In [1]: import numpy as np

In [2]: np.set_printoptions(suppress=True, linewidth=120)

In [3]: tidy = lambda a: np.round(a, 3) + 0

In [4]: E = np.loadtxt("sample10.csv", delimiter=",")

In [5]: E
Out[5]: 
array([[ 5.,  6.,  7.,  8.,  9., 10.],
       [11., 12., 13., 14., 15., 16.],
       [17., 18., 19., 20., 21., 22.],
       [23., 24., 25., 26., 27., 28.],
       [29., 30., 31., 32., 33., 34.]])

In [6]: # null space of dimension 4

In [7]: Uu, sv, vt = np.linalg.svd(E)

In [8]: vecs = vt[:(sv > 1e-8).sum()]

In [9]: rng = np.random.default_rng(880)

In [10]: vec = E[4] + 4 * E[2] + rng.integers(2) * np.eye(6)[0]

In [11]: vec
Out[11]: array([ 98., 102., 107., 112., 117., 122.])

In [12]: tidy(np.linalg.norm(vec - vecs.T @ vecs @ vec))
Out[12]: np.float64(0.69)

In [13]: tidy(np.diag(vecs.T @ vecs))
Out[13]: array([0.524, 0.295, 0.181, 0.181, 0.295, 0.524])

In [14]: tidy(vecs.T @ vecs)
Out[14]: 
array([[ 0.524,  0.381,  0.238,  0.095, -0.048, -0.19 ],
       [ 0.381,  0.295,  0.21 ,  0.124,  0.038, -0.048],
       [ 0.238,  0.21 ,  0.181,  0.152,  0.124,  0.095],
       [ 0.095,  0.124,  0.152,  0.181,  0.21 ,  0.238],
       [-0.048,  0.038,  0.124,  0.21 ,  0.295,  0.381],
       [-0.19 , -0.048,  0.095,  0.238,  0.381,  0.524]])

In [15]: Uu, sv, vt = np.linalg.svd(E)

In [16]: tidy(sv)
Out[16]: array([116.795,   3.722,   0.   ,   0.   ,   0.   ])

In [17]: np.argmax(sv[:-1] / (sv[1:] + 1e-6)) + 1
Out[17]: np.int64(2)

In [18]: A2 = Uu[:, :2] @ np.diag(sv[:2]) @ vt[:2]

In [19]: np.linalg.matrix_rank(A2)
Out[19]: np.int64(2)

In [20]: tidy(np.linalg.norm(E - A2, 2)), tidy(sv[2])
Out[20]: (np.float64(0.0), np.float64(0.0))

In [21]: A2 = E + rng.integers(-2, 3, (5, 2)) @ rng.integers(-2, 3, (2, 6))

In [22]: A2
Out[22]: 
array([[ 9.,  6.,  9.,  6.,  3., 16.],
       [13.,  9.,  8., 16., 18., 16.],
       [21., 14., 13., 22., 23., 24.],
       [21., 25., 26., 26., 28., 26.],
       [27., 32., 34., 31., 32., 33.]])

In [23]: np.linalg.matrix_rank(A2 - E, tol=1e-8)
Out[23]: np.int64(2)

In [24]: tidy(np.linalg.svd(A2 - E, compute_uv=False))
Out[24]: array([12.357, 10.262,  0.   ,  0.   ,  0.   ])

In [25]: K = np.abs(np.array([[-1, -1, -1, 1, 2, 2, -1, -1],
    ...:     [-2, 2, 0, 2, 1, -1, -2, -1],
    ...:     [-2, 0, -1, -2, -2, 2, 0, -1],
    ...:     [-2, 1, -2, 0, -1, -2, -1, 0],
    ...:     [2, -2, -1, 2, 0, 1, -1, -2],
    ...:     [-1, 2, 0, 0, 0, 0, -1, 2],
    ...:     [2, 0, 1, 1, -2, -2, 0, 1],
    ...:     [1, -2, -2, -2, 0, 1, -2, 2]])) + np.eye(8)

In [26]: K = K / K.sum(axis=1, keepdims=True)

In [27]: tidy(K)
Out[27]: 
array([[0.182, 0.091, 0.091, 0.091, 0.182, 0.182, 0.091, 0.091],
       [0.167, 0.25 , 0.   , 0.167, 0.083, 0.083, 0.167, 0.083],
       [0.182, 0.   , 0.182, 0.182, 0.182, 0.182, 0.   , 0.091],
       [0.2  , 0.1  , 0.2  , 0.1  , 0.1  , 0.2  , 0.1  , 0.   ],
       [0.167, 0.167, 0.083, 0.167, 0.083, 0.083, 0.083, 0.167],
       [0.143, 0.286, 0.   , 0.   , 0.   , 0.143, 0.143, 0.286],
       [0.2  , 0.   , 0.1  , 0.1  , 0.2  , 0.2  , 0.1  , 0.1  ],
       [0.077, 0.154, 0.154, 0.154, 0.   , 0.077, 0.154, 0.231]])

In [28]: r0 = np.array([-2, 2, -2, -3, -2, -2, 3, 2])

In [29]: A2 = K + np.outer(r0, np.eye(8)[0])

In [30]: tidy(np.linalg.det(A2) / np.linalg.det(K)), tidy(1 + np.linalg.solve(K, r0)[0])
Out[30]: (np.float64(-6.826), np.float64(-6.826))

In [31]: tidy(A2)
Out[31]: 
array([[-1.818,  0.091,  0.091,  0.091,  0.182,  0.182,  0.091,  0.091],
       [ 2.167,  0.25 ,  0.   ,  0.167,  0.083,  0.083,  0.167,  0.083],
       [-1.818,  0.   ,  0.182,  0.182,  0.182,  0.182,  0.   ,  0.091],
       [-2.8  ,  0.1  ,  0.2  ,  0.1  ,  0.1  ,  0.2  ,  0.1  ,  0.   ],
       [-1.833,  0.167,  0.083,  0.167,  0.083,  0.083,  0.083,  0.167],
       [-1.857,  0.286,  0.   ,  0.   ,  0.   ,  0.143,  0.143,  0.286],
       [ 3.2  ,  0.   ,  0.1  ,  0.1  ,  0.2  ,  0.2  ,  0.1  ,  0.1  ],
       [ 2.077,  0.154,  0.154,  0.154,  0.   ,  0.077,  0.154,  0.231]])

In [32]: np.linalg.matrix_rank(A2 - K)
Out[32]: np.int64(1)

In [33]: np.linalg.matrix_rank(np.linalg.inv(A2) - np.linalg.inv(K), tol=1e-8)
Out[33]: np.int64(1)

In [34]: tidy(np.linalg.matrix_power(K, 100))
Out[34]: 
array([[0.163, 0.139, 0.095, 0.115, 0.1  , 0.143, 0.11 , 0.135],
       [0.163, 0.139, 0.095, 0.115, 0.1  , 0.143, 0.11 , 0.135],
       [0.163, 0.139, 0.095, 0.115, 0.1  , 0.143, 0.11 , 0.135],
       [0.163, 0.139, 0.095, 0.115, 0.1  , 0.143, 0.11 , 0.135],
       [0.163, 0.139, 0.095, 0.115, 0.1  , 0.143, 0.11 , 0.135],
       [0.163, 0.139, 0.095, 0.115, 0.1  , 0.143, 0.11 , 0.135],
       [0.163, 0.139, 0.095, 0.115, 0.1  , 0.143, 0.11 , 0.135],
       [0.163, 0.139, 0.095, 0.115, 0.1  , 0.143, 0.11 , 0.135]])

In [35]: tidy(K.sum(axis=1))
Out[35]: array([1., 1., 1., 1., 1., 1., 1., 1.])

In [36]: pr = np.eye(8)[5]

In [37]: for _ in range(4):
    ...:     pr = pr @ K
    ...:     print(pr.round(3))
    ...: 
[0.143 0.286 0.    0.    0.    0.143 0.143 0.286]
[0.145 0.169 0.071 0.119 0.078 0.121 0.139 0.158]
[0.162 0.139 0.095 0.117 0.1   0.141 0.115 0.132]
[0.163 0.138 0.095 0.115 0.101 0.143 0.11  0.134]

In [38]: q, r_ = np.linalg.qr(K)

In [39]: np.allclose(r_.T @ r_, K.T @ K)
Out[39]: True

In [40]: tidy(q @ r_)
Out[40]: 
array([[0.182, 0.091, 0.091, 0.091, 0.182, 0.182, 0.091, 0.091],
       [0.167, 0.25 , 0.   , 0.167, 0.083, 0.083, 0.167, 0.083],
       [0.182, 0.   , 0.182, 0.182, 0.182, 0.182, 0.   , 0.091],
       [0.2  , 0.1  , 0.2  , 0.1  , 0.1  , 0.2  , 0.1  , 0.   ],
       [0.167, 0.167, 0.083, 0.167, 0.083, 0.083, 0.083, 0.167],
       [0.143, 0.286, 0.   , 0.   , 0.   , 0.143, 0.143, 0.286],
       [0.2  , 0.   , 0.1  , 0.1  , 0.2  , 0.2  , 0.1  , 0.1  ],
       [0.077, 0.154, 0.154, 0.154, 0.   , 0.077, 0.154, 0.231]])

In [41]: tidy(q.T @ q)
Out[41]: 
array([[1., 0., 0., 0., 0., 0., 0., 0.],
       [0., 1., 0., 0., 0., 0., 0., 0.],
       [0., 0., 1., 0., 0., 0., 0., 0.],
       [0., 0., 0., 1., 0., 0., 0., 0.],
       [0., 0., 0., 0., 1., 0., 0., 0.],
       [0., 0., 0., 0., 0., 1., 0., 0.],
       [0., 0., 0., 0., 0., 0., 1., 0.],
       [0., 0., 0., 0., 0., 0., 0., 1.]])

In [42]: tidy(abs(r_[0, 0])), tidy(np.linalg.norm(K[:, 0]))
Out[42]: (np.float64(0.477), np.float64(0.477))

In [43]: q.shape, r_.shape
Out[43]: ((8, 8), (8, 8))

In [44]: arr = np.diag(10 * np.array([-6, 6, 3, 6, 1, -6, 6])) + np.array([[0, 1, 1, 0, 1, 2, 2],
    ...:     [-1, -1, -2, 0, -2, -2, -1],
    ...:     [-1, -2, 1, 1, 2, -1, 0],
    ...:     [2, 1, -1, 0, 2, 2, 2],
    ...:     [0, 0, 2, -1, 1, -2, -1],
    ...:     [1, 2, 2, 1, 2, 1, 0],
    ...:     [-2, -1, -2, 1, -1, -1, 2]])

In [45]: arr
Out[45]: 
array([[-60,   1,   1,   0,   1,   2,   2],
       [ -1,  59,  -2,   0,  -2,  -2,  -1],
       [ -1,  -2,  31,   1,   2,  -1,   0],
       [  2,   1,  -1,  60,   2,   2,   2],
       [  0,   0,   2,  -1,  11,  -2,  -1],
       [  1,   2,   2,   1,   2, -59,   0],
       [ -2,  -1,  -2,   1,  -1,  -1,  62]])

In [46]: idx = rng.permutation(7)

In [47]: A2 = arr[:, idx] * rng.choice([-1, 1], 7)

In [48]: A2
Out[48]: 
array([[ -1,  -2,  -1,  -2,   0, -60,   1],
       [  2,   1,   2,   2,   0,  -1,  59],
       [ -2,   0, -31,   1,   1,  -1,  -2],
       [ -2,  -2,   1,  -2,  60,   2,   1],
       [-11,   1,  -2,   2,  -1,   0,   0],
       [ -2,   0,  -2,  59,   1,   1,   2],
       [  1, -62,   2,   1,   1,  -2,  -1]])

In [49]: Uu, _, vt = np.linalg.svd(arr.T @ A2)

In [50]: tidy(np.linalg.lstsq(arr, A2)[0])
Out[50]: 
array([[ 0.,  0.,  0.,  0.,  0.,  1.,  0.],
       [ 0.,  0.,  0.,  0.,  0.,  0.,  1.],
       [ 0.,  0., -1.,  0.,  0.,  0.,  0.],
       [ 0.,  0.,  0.,  0.,  1.,  0.,  0.],
       [-1.,  0.,  0.,  0.,  0.,  0.,  0.],
       [ 0.,  0.,  0., -1.,  0.,  0.,  0.],
       [ 0., -1.,  0.,  0.,  0.,  0.,  0.]])

In [51]: idx
Out[51]: array([4, 6, 2, 5, 3, 0, 1])

In [52]: tidy(np.linalg.norm(A2[2] - A2[6]))
Out[52]: np.float64(70.314)

In [53]: tidy(np.linalg.norm(A2, 1)), tidy(np.linalg.norm(A2, np.inf))
Out[53]: (np.float64(69.0), np.float64(70.0))

In [54]: A2[2] @ A2[6]
Out[54]: np.int64(-58)

In [55]: tidy(np.linalg.norm(A2, 2))
Out[55]: np.float64(63.553)

In [56]: X = np.array([[4, 4, 0, 0, 2, 0],
    ...:     [4, 4, 0, 0, 2, 0],
    ...:     [0, 0, 0, 0, 0, 0],
    ...:     [0, 0, 0, 0, 0, 0],
    ...:     [2, 2, 0, 0, 1, 0],
    ...:     [0, 0, 0, 0, 0, 0]])

In [57]: X
Out[57]: 
array([[4, 4, 0, 0, 2, 0],
       [4, 4, 0, 0, 2, 0],
       [0, 0, 0, 0, 0, 0],
       [0, 0, 0, 0, 0, 0],
       [2, 2, 0, 0, 1, 0],
       [0, 0, 0, 0, 0, 0]])

In [58]: th = np.radians(180)

In [59]: r_ = np.eye(6)

In [60]: r_[4, 4] = r_[5, 5] = np.cos(th)

In [61]: r_[4, 5], r_[5, 4] = -np.sin(th), np.sin(th)

In [62]: tidy(r_)
Out[62]: 
array([[ 1.,  0.,  0.,  0.,  0.,  0.],
       [ 0.,  1.,  0.,  0.,  0.,  0.],
       [ 0.,  0.,  1.,  0.,  0.,  0.],
       [ 0.,  0.,  0.,  1.,  0.,  0.],
       [ 0.,  0.,  0.,  0., -1.,  0.],
       [ 0.,  0.,  0.,  0.,  0., -1.]])

In [63]: A2 = X @ r_.T

In [64]: tidy(np.linalg.svd(X, compute_uv=False)), tidy(np.linalg.svd(A2, compute_uv=False))
Out[64]: (array([9., 0., 0., 0., 0., 0.]), array([9., 0., 0., 0., 0., 0.]))

In [65]: tidy(np.abs(A2 - X).max(axis=0))
Out[65]: array([0., 0., 0., 0., 4., 0.])

In [66]: tidy(np.linalg.det(r_)), np.trace(r_)
Out[66]: (np.float64(1.0), np.float64(2.0))

In [67]: tidy(A2)
Out[67]: 
array([[ 4.,  4.,  0.,  0., -2.,  0.],
       [ 4.,  4.,  0.,  0., -2.,  0.],
       [ 0.,  0.,  0.,  0.,  0.,  0.],
       [ 0.,  0.,  0.,  0.,  0.,  0.],
       [ 2.,  2.,  0.,  0., -1.,  0.],
       [ 0.,  0.,  0.,  0.,  0.,  0.]])
